$ python -q
>>> import numpy as np
>>> np.set_printoptions(precision=2, suppress=True, linewidth=140, floatmode="fixed")
>>> def tidy(a):
...     return np.round(a, 2) + 0
... 
>>> data = np.load("test12.npy")
>>> print(data)
[[  0   4   0   4]
 [ -2   0  -2   0]
 [  0   0   0 -10]
 [  0   0   5   0]]
>>> Y = np.linalg.inv(data)
>>> print((np.abs(Y) > 1e-9).astype(int))
[[0 1 0 1]
 [1 0 1 0]
 [0 0 0 1]
 [0 0 1 0]]
>>> print(data @ Y)
[[1.00 0.00 0.00 0.00]
 [0.00 1.00 0.00 0.00]
 [0.00 0.00 1.00 0.00]
 [0.00 0.00 0.00 1.00]]
>>> print(tidy(np.linalg.inv(Y)))
[[  0.00   4.00   0.00   4.00]
 [ -2.00   0.00  -2.00   0.00]
 [  0.00   0.00   0.00 -10.00]
 [  0.00   0.00   5.00   0.00]]
>>> x0 = np.array([1, 6, 7, 8])
>>> y = data @ x0
>>> b, lr = np.zeros(4), 1 / np.linalg.norm(data, 2) ** 2
>>> for i in range(25):
...     b -= lr * data.T @ (data @ b - y)
...     if i % 5 == 0: print(i, round(np.linalg.norm(data @ b - y), 2))
... 
0 32.66
5 10.8
10 4.84
15 2.52
20 1.37
>>> print(tidy(b))
[1.04 5.77 6.99 8.04]
>>> print(tidy(np.linalg.cond(data)))
5.92
>>> x0 = np.array([2, -1, 0, 6])
>>> h = np.maximum(data @ x0, 0)
>>> print(tidy(np.tanh(data @ x0)))
[ 1.00 -1.00 -1.00  0.00]
>>> print(h)
[20  0  0  0]
>>> print(np.flatnonzero(h > 1e-9))
[0]
>>> print(np.maximum(data @ x0, 0) - np.maximum(-data @ x0, 0))
[ 20  -4 -60   0]
>>> print(data * (h > 1e-9)[:, None])
[[0 4 0 4]
 [0 0 0 0]
 [0 0 0 0]
 [0 0 0 0]]
>>> f = np.array([-1, 1, -1, 0])
>>> F = 4 * np.eye(4) + np.outer(f, f)
>>> print(F)
[[ 5.00 -1.00  1.00  0.00]
 [-1.00  5.00 -1.00  0.00]
 [ 1.00 -1.00  5.00  0.00]
 [ 0.00  0.00  0.00  4.00]]
>>> f = np.array([-3, 0, -1, -1])
>>> Y = F + np.outer(f, np.eye(4)[3])
>>> print(np.linalg.matrix_rank(np.linalg.inv(Y) - np.linalg.inv(F), tol=1e-8))
1
>>> print(Y)
[[ 5.00 -1.00  1.00 -3.00]
 [-1.00  5.00 -1.00  0.00]
 [ 1.00 -1.00  5.00 -1.00]
 [ 0.00  0.00  0.00  3.00]]
>>> f, r1 = F[1], F[2]
>>> print(f @ f)
27.0
>>> print(f @ r1)
-11.0
>>> p = (f @ r1) / (f @ f) * f
>>> print(tidy(p))
[ 0.41 -2.04  0.41  0.00]
>>> print(tidy(r1 - p))
[0.59 1.04 4.59 0.00]
>>> print(np.outer(f, r1))
[[-1.00  1.00 -5.00 -0.00]
 [ 5.00 -5.00 25.00  0.00]
 [-1.00  1.00 -5.00 -0.00]
 [ 0.00 -0.00  0.00  0.00]]
>>> print(tidy((r1 - p) @ f))
0.0
>>> print(tidy(np.linalg.norm(f + r1) ** 2 + np.linalg.norm(f - r1) ** 2))
108.0
>>> K = np.load("layer11.npy")
>>> print(K)
[[ 1 -1  1 -1  1 -1  1 -1]
 [ 1  1  1  1  1  1  1  1]
 [ 1  1 -1 -1  1  1 -1 -1]
 [ 1  1 -1 -1 -1 -1  1  1]
 [ 1 -1 -1  1  1 -1 -1  1]]
>>> W1 = np.array([[2, 0], [2, 0], [2, 2], [0, 0], [-2, 2], [1, 2], [-2, -1], [2, 1]])
>>> b = np.array([0, 1])
>>> act = np.maximum(K @ W1 + b, 0)
>>> print(np.linalg.matrix_rank(act))
2
>>> print(act)
[[0 1]
 [5 7]
 [1 3]
 [3 0]
 [0 1]]
>>> cent = np.array([[4, 1, 0], [3, -4, 3]])
>>> print((act @ cent).round(6).argmax(axis=1))
[0 0 0 0 0]
>>> print(W1 @ cent)
[[  8   2   0]
 [  8   2   0]
 [ 14  -6   6]
 [  0   0   0]
 [ -2 -10   6]
 [ 10  -7   6]
 [-11   2  -3]
 [ 11  -2   3]]
>>> print(act @ cent)
[[  3  -4   3]
 [ 41 -23  21]
 [ 13 -11   9]
 [ 12   3   0]
 [  3  -4   3]]
>>> blk = np.stack([K, 2 * K, K[::-1]])
>>> print(np.linalg.matrix_rank(blk.reshape(3, -1)))
2
>>> print(np.linalg.matrix_rank(blk))
[5 5 5]
>>> print(blk.sum(axis=0))
[[ 4 -4  2 -2  4 -4  2 -2]
 [ 4  4  2  2  2  2  4  4]
 [ 4  4 -4 -4  4  4 -4 -4]
 [ 4  4 -2 -2 -2 -2  4  4]
 [ 4 -4 -2  2  4 -4 -2  2]]
>>> print(tidy(np.linalg.norm(blk, axis=(1, 2))))
[ 6.32 12.65  6.32]
>>> Y = K / np.sqrt((K ** 2).mean(axis=1, keepdims=True))
>>> print(Y[4])
[ 1.00 -1.00 -1.00  1.00  1.00 -1.00 -1.00  1.00]
>>> print(np.linalg.matrix_rank(Y) == np.linalg.matrix_rank(K))
True
>>> print(tidy(np.linalg.norm(Y, axis=1)))
[2.83 2.83 2.83 2.83 2.83]
>>> print(np.linalg.matrix_rank(K - K.mean(axis=1, keepdims=True)))
4
>>> print(K - K.mean(axis=1, keepdims=True))
[[ 1.00 -1.00  1.00 -1.00  1.00 -1.00  1.00 -1.00]
 [ 0.00  0.00  0.00  0.00  0.00  0.00  0.00  0.00]
 [ 1.00  1.00 -1.00 -1.00  1.00  1.00 -1.00 -1.00]
 [ 1.00  1.00 -1.00 -1.00 -1.00 -1.00  1.00  1.00]
 [ 1.00 -1.00 -1.00  1.00  1.00 -1.00 -1.00  1.00]]
>>> K @ K
Traceback (most recent call last):
  File "<python-input-60>", line 1, in <module>
    K @ K
    ~~^~~
ValueError: matmul: Input operand 1 has a mismatch in its core dimension 0, with gufunc signature (n?,k),(k,m?)->(n?,m?) (size 5 is different from 8)
>>> gram = K.T @ K
>>> print(np.allclose(gram, gram.T))
True
>>> print(tidy(np.linalg.svd(K, compute_uv=False) ** 2))
[8.00 8.00 8.00 8.00 8.00]
>>> print(np.trace(gram), (K ** 2).sum())
40 40
>>> print(gram)
[[ 5  1 -1 -1  3 -1  1  1]
 [ 1  5 -1 -1 -1  3  1  1]
 [-1 -1  5  1  1  1  3 -1]
 [-1 -1  1  5  1  1 -1  3]
 [ 3 -1  1  1  5  1 -1 -1]
 [-1  3  1  1  1  5 -1 -1]
 [ 1  1  3 -1 -1 -1  5  1]
 [ 1  1 -1  3 -1 -1  1  5]]
>>> print(np.linalg.matrix_rank(gram))
5
>>> print((K @ K.T).shape)
(5, 5)
>>> Y = np.array([[-6, 8],
...     [8, 1],
...     [4, 1],
...     [-5, -4],
...     [9, 6],
...     [-9, 1],
...     [-4, 4],
...     [-3, -9]])
>>> print(np.einsum("ij->j", K))
[ 5  1 -1 -1  3 -1  1  1]
>>> print(np.einsum("ik,kj->ij", K, Y))
[[12 30]
 [-6  8]
 [10 24]
 [-4  0]
 [-4 -6]]
>>> print(np.vstack([K, Y.T]).shape)
(7, 8)
>>> feats = np.loadtxt("sample3.csv", delimiter=",")
>>> print(tidy(feats))
[[0.33 0.33 0.00 0.00 0.00 0.33]
 [0.33 0.67 0.00 0.00 0.00 0.00]
 [0.00 0.33 0.33 0.00 0.33 0.00]
 [0.00 0.00 0.33 0.33 0.33 0.00]
 [0.33 0.00 0.00 0.00 0.33 0.33]
 [0.00 0.33 0.00 0.33 0.00 0.33]]
>>> Y = feats / np.linalg.norm(feats, axis=1, keepdims=True)
>>> gram = Y @ Y.T
>>> print(np.degrees(np.arccos(np.clip(gram[1, 3], -1, 1))))
90.0
>>> print(tidy(gram))
[[1.00 0.77 0.33 0.00 0.67 0.67]
 [0.77 1.00 0.52 0.00 0.26 0.52]
 [0.33 0.52 1.00 0.67 0.33 0.33]
 [0.00 0.00 0.67 1.00 0.33 0.33]
 [0.67 0.26 0.33 0.33 1.00 0.33]
 [0.67 0.52 0.33 0.33 0.33 1.00]]
>>> W1 = np.array([[3, 0, 0, 0, 0, 4],
...     [2, 1, 3, 0, 4, 2],
...     [1, 4, 2, 3, 0, 0],
...     [3, 2, 5, 2, 3, 4],
...     [5, 3, 0, 3, 1, 5],
...     [1, 4, 0, 2, 1, 2]])
>>> b = np.array([0, 0, -3, 3, 1, -2])
>>> act = np.maximum(gram @ W1 + b, 0)
>>> print(tidy((act > 0).mean(axis=0)))
[1.00 1.00 0.83 1.00 1.00 1.00]
>>> print((act > 0).astype(int))
[[1 1 0 1 1 1]
 [1 1 1 1 1 1]
 [1 1 1 1 1 1]
 [1 1 1 1 1 1]
 [1 1 1 1 1 1]
 [1 1 1 1 1 1]]
>>> cent = np.array([[0, 3, 1], [3, 3, 2], [1, 0, 0], [0, 3, 0], [2, 2, 2], [2, 3, 0]])
>>> print((act @ cent).round(6).argmax(axis=1))
[1 1 1 1 1 1]
>>> rng = np.random.default_rng(979250)
>>> labels = rng.permutation(6)
>>> Y = feats[:, labels] * rng.choice([-1, 1], 6)
>>> print(tidy(Y))
[[ 0.00  0.00  0.00 -0.33  0.33 -0.33]
 [ 0.00  0.00  0.00 -0.33  0.00 -0.67]
 [ 0.00 -0.33  0.33  0.00  0.00 -0.33]
 [-0.33 -0.33  0.33  0.00  0.00  0.00]
 [ 0.00 -0.33  0.00 -0.33  0.33  0.00]
 [-0.33  0.00  0.00  0.00  0.33 -0.33]]
>>> U, _, Vh = np.linalg.svd(feats.T @ Y)
>>> print(tidy(U @ Vh))
[[ 0.00  0.00  0.00 -1.00  0.00  0.00]
 [ 0.00  0.00  0.00  0.00  0.00 -1.00]
 [ 0.00  0.00  1.00  0.00  0.00  0.00]
 [-1.00  0.00  0.00  0.00  0.00  0.00]
 [ 0.00 -1.00  0.00  0.00  0.00  0.00]
 [ 0.00  0.00  0.00  0.00  1.00  0.00]]
>>> print(tidy(np.linalg.lstsq(feats, Y)[0]))
[[ 0.00  0.00  0.00 -1.00  0.00  0.00]
 [ 0.00  0.00  0.00  0.00  0.00 -1.00]
 [ 0.00  0.00  1.00  0.00  0.00  0.00]
 [-1.00  0.00  0.00  0.00  0.00  0.00]
 [ 0.00 -1.00  0.00  0.00  0.00  0.00]
 [ 0.00  0.00  0.00  0.00  1.00  0.00]]
